$ ipython --no-banner

In [1]: import numpy as np

In [2]: np.set_printoptions(precision=3, suppress=True, linewidth=200)

In [3]: A = np.loadtxt("data.csv", delimiter=",")

In [4]: A
Out[4]: 
array([[ 1.939, -1.976,  0.962],
       [-2.395,  1.006, -1.385],
       [ 4.35 , -0.092, -1.518],
       [-4.673, -2.581, -1.548],
       [-3.472, -1.782, -0.237],
       [-0.131,  1.66 ,  2.037],
       [-4.473, -0.444, -2.539],
       [ 2.514,  3.35 ,  1.17 ],
       [-1.224, -3.081,  1.488],
       [ 0.134, -0.272, -1.614],
       [-0.021,  2.433,  1.7  ],
       [ 2.073,  2.231, -0.644],
       [ 2.303,  2.309,  1.571],
       [ 4.749,  2.055,  2.263],
       [-2.83 ,  1.877, -1.088],
       [-0.981,  0.053,  2.354],
       [ 0.494,  2.091,  1.294],
       [-7.784,  0.67 ,  0.042],
       [ 1.76 , -1.403,  1.178],
       [ 5.38 ,  7.458,  1.864],
       [-1.482,  2.018,  0.039],
       [ 1.748,  0.969, -0.361],
       [-0.233,  5.119,  1.876],
       [-1.852,  0.663,  2.066],
       [ 1.948, -5.34 ,  1.066]])

In [5]: x0 = np.array([-2, 2, 3])

In [6]: target = A @ x0

In [7]: np.linalg.solve(A.T @ A, A.T @ target)
Out[7]: array([-2.,  2.,  3.])

In [8]: np.linalg.lstsq(A, target)[0]
Out[8]: array([-2.,  2.,  3.])

In [9]: rng = np.random.default_rng(46)

In [10]: target = target + 0.05 * rng.normal(size=25)

In [11]: target
Out[11]: 
array([ -4.969,   2.708, -13.452,  -0.423,   2.611,   9.622,   0.44 ,   5.16 ,   0.754,  -5.628,  10.024,  -1.634,   4.679,   1.348,   6.162,   9.216,   7.076,  16.974,  -2.801,   9.788,   7.127,
        -2.704,  16.333,  11.255, -11.336])

In [12]: beta, *_ = np.linalg.lstsq(A, target)

In [13]: round(np.linalg.norm(target - A @ beta), 3)
Out[13]: np.float64(0.2)

In [14]: beta
Out[14]: array([-2.   ,  1.999,  2.999])

In [15]: d = np.linalg.norm(A[:, None] - A[None], axis=-1)

In [16]: d.shape
Out[16]: (25, 25)

In [17]: d.mean(axis=1).argmax()
Out[17]: np.int64(19)

In [18]: Xs = A - A.mean(axis=0)

In [19]: evecs = np.linalg.svd(Xs)[2][:2]

In [20]: A2 = Xs - Xs @ evecs.T @ evecs

In [21]: A2.std(axis=0)
Out[21]: array([0.233, 0.137, 1.252])

In [22]: np.diag(evecs.T @ evecs)
Out[22]: array([0.967, 0.989, 0.044])

In [23]: round(np.linalg.norm(A2) / np.linalg.norm(Xs), 3)
Out[23]: np.float64(0.299)

In [24]: (Xs @ evecs.T).std(axis=0)
Out[24]: array([3.368, 2.319])

In [25]: A2 = np.array([[-4, -1, 3], [-1, -3, 2], [4, -5, 2]])

In [26]: J = A2 + A2.T

In [27]: J
Out[27]: 
array([[-8, -2,  7],
       [-2, -6, -3],
       [ 7, -3,  4]])

In [28]: # equal to its transpose

In [29]: idx = rng.permutation(3)

In [30]: idx
Out[30]: array([2, 0, 1])

In [31]: A2 = J[idx][:, idx]

In [32]: np.allclose(A2, J)
Out[32]: False

In [33]: np.round(np.linalg.det(A2), 3), np.round(np.linalg.det(J[idx]), 3)
Out[33]: (np.float64(626.0), np.float64(626.0))

In [34]: np.diag(A2)
Out[34]: array([ 4, -8, -6])

In [35]: A2
Out[35]: 
array([[ 4,  7, -3],
       [ 7, -8, -2],
       [-3, -2, -6]])

In [36]: J[1] @ J[2]
Out[36]: np.int64(-8)

In [37]: np.linalg.norm(J, axis=0)
Out[37]: array([10.817,  7.   ,  8.602])

In [38]: round(np.linalg.norm(J, "nuc"), 3)
Out[38]: np.float64(26.238)

In [39]: A2 = np.array([[3, -3, 1], [-1, -1, -3], [-3, -1, 2]])

In [40]: np.einsum("ij->j", J)
Out[40]: array([ -3, -11,   8])

In [41]: np.einsum("ik,kj->ji", J, A2)
Out[41]: 
array([[-43,   9,  12],
       [ 19,  15, -22],
       [ 12,  10,  24]])

In [42]: A2.T @ J.T
Out[42]: 
array([[-43,   9,  12],
       [ 19,  15, -22],
       [ 12,  10,  24]])

In [43]: np.linalg.matrix_rank(J @ A2)
Out[43]: np.int64(3)

In [44]: np.all(np.linalg.eigvalsh(J) > 0)
Out[44]: np.False_

In [45]: [round(float(np.linalg.det(J[:i, :i])), 2) + 0 for i in range(1, 4)]
Out[45]: [-8.0, 44.0, 626.0]

In [46]: try:
    ...:     np.linalg.cholesky(J)
    ...: except np.linalg.LinAlgError as e:
    ...:     print(repr(e))
    ...: 
LinAlgError('Matrix is not positive definite')

In [47]: mat = np.loadtxt("case1.csv", delimiter=",")

In [48]: mat
Out[48]: 
array([[0.364, 0.182, 0.455],
       [0.222, 0.333, 0.444],
       [0.417, 0.167, 0.417]])

In [49]: # row-stochastic, so 1 is an eigenvalue

In [50]: A2 = np.linalg.inv(mat)

In [51]: A2.round(3) + 0
Out[51]: 
array([[-11.   ,   0.   ,  12.   ],
       [-15.714,   6.429,  10.286],
       [ 17.286,  -2.571, -13.714]])

In [52]: round(np.linalg.det(mat) * np.linalg.det(A2), 3)
Out[52]: np.float64(1.0)

In [53]: np.round(mat @ A2, 3) + 0
Out[53]: 
array([[1., 0., 0.],
       [0., 1., 0.],
       [0., 0., 1.]])

In [54]: mat @ np.ones(3)
Out[54]: array([1., 1., 1.])

In [55]: np.linalg.matrix_power(mat, 2)
Out[55]: 
array([[0.362, 0.202, 0.435],
       [0.34 , 0.226, 0.434],
       [0.362, 0.201, 0.437]])

In [56]: np.linalg.matrix_power(mat, 100)
Out[56]: 
array([[0.358, 0.207, 0.436],
       [0.358, 0.207, 0.436],
       [0.358, 0.207, 0.436]])

In [57]: p = np.eye(3)[2]

In [58]: for _ in range(7):
    ...:     p = p @ mat
    ...:     print(p.round(3))
    ...: 
[0.417 0.167 0.417]
[0.362 0.201 0.437]
[0.358 0.206 0.436]
[0.358 0.206 0.436]
[0.358 0.206 0.436]
[0.358 0.206 0.436]
[0.358 0.207 0.436]

In [59]: feats = np.loadtxt("layer8.csv", delimiter=",")

In [60]: feats
Out[60]: 
array([[-0.058,  1.996, -4.038,  3.945],
       [-1.055,  0.97 , -2.041,  2.004],
       [ 3.012,  5.954,  3.96 ,  3.979],
       [-1.108, -3.023,  1.932, -4.085]])

In [61]: round(float(np.linalg.det(2 * feats)), 3), round(float(np.linalg.det(feats)), 3)
Out[61]: (-84.546, -5.284)

In [62]: round(float(np.einsum("ij,ji->", feats, feats)), 3)
Out[62]: -25.011

In [63]: x0 = np.array([1, 3, 2, 2])

In [64]: target = feats @ x0

In [65]: beta, lr = np.zeros(4), 1 / np.linalg.norm(feats, 2) ** 2

In [66]: for i in range(50):
    ...:     beta -= lr * feats.T @ (feats @ beta - target)
    ...:     if i % 10 == 0: print(i, round(np.linalg.norm(feats @ beta - target), 3))
    ...: 
0 7.546
10 0.49
20 0.447
30 0.407
40 0.371

In [67]: np.round(np.linalg.cond(feats), 3)
Out[67]: np.float64(132.694)

In [68]: t3 = np.stack([feats, -1 * feats, feats[::-1]])

In [69]: np.linalg.det(t3)
Out[69]: array([-5.284, -5.284, -5.284])

In [70]: (t3 @ feats.T).shape
Out[70]: (3, 4, 4)

In [71]: np.einsum("bij,cij->bc", t3, t3)
Out[71]: 
array([[ 152.914, -152.914,  -54.794],
       [-152.914,  152.914,   54.794],
       [ -54.794,   54.794,  152.914]])

In [72]: t3.shape
Out[72]: (3, 4, 4)

In [73]: np.linalg.norm(t3, axis=(1, 2))
Out[73]: array([12.366, 12.366, 12.366])

In [74]: feats.shape
Out[74]: (4, 4)

In [75]: np.diff(feats, axis=0)
Out[75]: 
array([[-0.997, -1.026,  1.997, -1.941],
       [ 4.067,  4.984,  6.001,  1.975],
       [-4.12 , -8.977, -2.028, -8.064]])

In [76]: np.zeros(4, 4)
Traceback (most recent call last):
  Cell In[76], line 1
    np.zeros(4, 4)
TypeError: Cannot interpret '4' as a data type


In [77]: np.linalg.rank(feats)
Traceback (most recent call last):
  Cell In[77], line 1
    np.linalg.rank(feats)
AttributeError: module 'numpy.linalg' has no attribute 'rank'


In [78]: W0 = np.load("dump.npy")

In [79]: W0
Out[79]: 
array([[ 0.,  0.,  1.,  2.],
       [-1., -2.,  2.,  2.],
       [ 0.,  0., -3., -1.],
       [ 0.,  0., -2.,  0.]])

In [80]: # looks like rank 3

In [81]: A2 = np.array([[-2, 3, -3], [-2, -2, -1]])

In [82]: Z = np.kron(A2, W0)

In [83]: Z.shape
Out[83]: (8, 12)

In [84]: round(float(np.linalg.norm(Z, 2)), 3), round(float(np.linalg.norm(A2, 2) * np.linalg.norm(W0, 2)), 3)
Out[84]: (23.692, 23.692)

In [85]: np.linalg.matrix_rank(Z)
Out[85]: np.int64(6)

In [86]: U, s, vt = np.linalg.svd(W0)

In [87]: np.argmax(s[:-1] / (s[1:] + 1e-6)) + 1
Out[87]: np.int64(3)

In [88]: A2 = U[:, :3] @ np.diag(s[:3]) @ vt[:3]

In [89]: np.linalg.matrix_rank(W0, rtol=0.05)
Out[89]: np.int64(3)

In [90]: U, s, vt = np.linalg.svd(feats)

In [91]: s
Out[91]: array([10.153,  6.991,  0.973,  0.077])

In [92]: A2 = U[:, :3] @ np.diag(s[:3]) @ vt[:3]

In [93]: round(float(np.linalg.norm(feats - A2) / np.linalg.norm(feats)), 3)
Out[93]: 0.006

In [94]: np.linalg.matrix_rank(A2)
Out[94]: np.int64(3)

In [95]: np.abs(np.diag(np.linalg.qr(W0)[1])) > 1e-9
Out[95]: array([ True, False,  True,  True])

In [96]: np.round(W0 @ np.linalg.pinv(W0) @ W0, 3) + 0
Out[96]: 
array([[ 0.,  0.,  1.,  2.],
       [-1., -2.,  2.,  2.],
       [ 0.,  0., -3., -1.],
       [ 0.,  0., -2.,  0.]])

In [97]: np.unique(W0.round(6), axis=0).shape
Out[97]: (4, 4)

In [98]: m1 = np.load("out9.npy")

In [99]: m1
Out[99]: 
array([[  6.937,  -3.097,  -3.138],
       [ -2.31 ,   2.691,  -0.01 ],
       [ -1.432,   1.116,  -5.538],
       [  5.125,   3.707,  -0.074],
       [  0.278,  -9.196,  -2.647],
       [ -5.532,  -0.713,   0.036],
       [  0.9  ,  -0.654,  -1.486],
       [ 11.002,  -2.946,  -0.716],
       [  1.385,   1.516,   0.373],
       [ -0.456,  -2.076,  -6.31 ],
       [  4.772,  -2.408,  -2.388],
       [  3.636,  -1.569,   2.818],
       [  0.14 ,   8.58 ,   8.457],
       [ -4.333,   1.75 ,   4.335],
       [ -4.941,   2.651,  -6.19 ],
       [  3.116,   2.112,   0.388],
       [ -1.134,  -3.273,  -0.512],
       [  3.753,   5.803,   6.952],
       [ -2.919,   3.534,   4.688],
       [ -1.832,   0.457,  -8.498],
       [  4.502,  -4.635, -11.287],
       [  2.713,   1.694,  -3.13 ],
       [ -0.867,  -3.111,   5.315],
       [ -1.108,   0.59 ,   5.529],
       [  8.372,  -3.757,   3.317],
       [ -4.745,   1.269,   0.25 ],
       [  3.415,   0.872,   0.994]])

In [100]: idx = rng.permutation(3)

In [101]: A2 = m1[:, idx] * rng.choice([-1, 1], 3)

In [102]: A2
Out[102]: 
array([[ -3.097,  -3.138,   6.937],
       [  2.691,  -0.01 ,  -2.31 ],
       [  1.116,  -5.538,  -1.432],
       [  3.707,  -0.074,   5.125],
       [ -9.196,  -2.647,   0.278],
       [ -0.713,   0.036,  -5.532],
       [ -0.654,  -1.486,   0.9  ],
       [ -2.946,  -0.716,  11.002],
       [  1.516,   0.373,   1.385],
       [ -2.076,  -6.31 ,  -0.456],
       [ -2.408,  -2.388,   4.772],
       [ -1.569,   2.818,   3.636],
       [  8.58 ,   8.457,   0.14 ],
       [  1.75 ,   4.335,  -4.333],
       [  2.651,  -6.19 ,  -4.941],
       [  2.112,   0.388,   3.116],
       [ -3.273,  -0.512,  -1.134],
       [  5.803,   6.952,   3.753],
       [  3.534,   4.688,  -2.919],
       [  0.457,  -8.498,  -1.832],
       [ -4.635, -11.287,   4.502],
       [  1.694,  -3.13 ,   2.713],
       [ -3.111,   5.315,  -0.867],
       [  0.59 ,   5.529,  -1.108],
       [ -3.757,   3.317,   8.372],
       [  1.269,   0.25 ,  -4.745],
       [  0.872,   0.994,   3.415]])

In [103]: U, _, vt = np.linalg.svd(m1.T @ A2)

In [104]: np.round(U @ vt, 3) + 0
Out[104]: 
array([[0., 0., 1.],
       [1., 0., 0.],
       [0., 1., 0.]])

In [105]: idx
Out[105]: array([1, 2, 0])

In [106]: Xs = (m1 - m1.mean(axis=0)) / m1.std(axis=0)

In [107]: Xs.std(axis=0)
Out[107]: array([1., 1., 1.])

In [108]: beta = np.linalg.lstsq(np.delete(Xs, 2, axis=1), Xs[:, 2])[0]

In [109]: beta
Out[109]: array([0.099, 0.451])

In [110]: data = np.load("arr.npy")

In [111]: data
Out[111]: 
array([[ 0,  5,  4, -1],
       [ 0,  0,  3,  5],
       [ 0,  0,  0,  3],
       [ 0,  0,  0,  0]])

In [112]: rk = np.linalg.matrix_rank(data)

In [113]: rk
Out[113]: np.int64(3)

In [114]: N = np.linalg.svd(data)[2][rk:].T

In [115]: [int(np.linalg.matrix_rank(data[:i])) for i in range(1, len(data) + 1)]
Out[115]: [1, 2, 3, 3]

In [116]: N.shape
Out[116]: (4, 1)

In [117]: [int(np.linalg.matrix_rank(np.delete(data, i, axis=0))) for i in range(4)]
Out[117]: [2, 2, 2, 3]

In [118]: N[:, 0] / N[np.abs(N[:, 0]).round(6).argmax(), 0]
Out[118]: array([1., 0., 0., 0.])

In [119]: np.allclose(data @ N, 0)
Out[119]: True

In [120]: E = np.array([[0, 1, 1, 1], [1, 0, 1, 1], [1, 1, 0, 0], [1, 1, 0, 0]])

In [121]: # symmetric

In [122]: np.linalg.lstsq(E[:-1].T, E[-1])[2]
Out[122]: np.int32(3)

In [123]: np.abs(np.diag(np.linalg.qr(E)[1])) > 1e-9
Out[123]: array([ True,  True,  True, False])
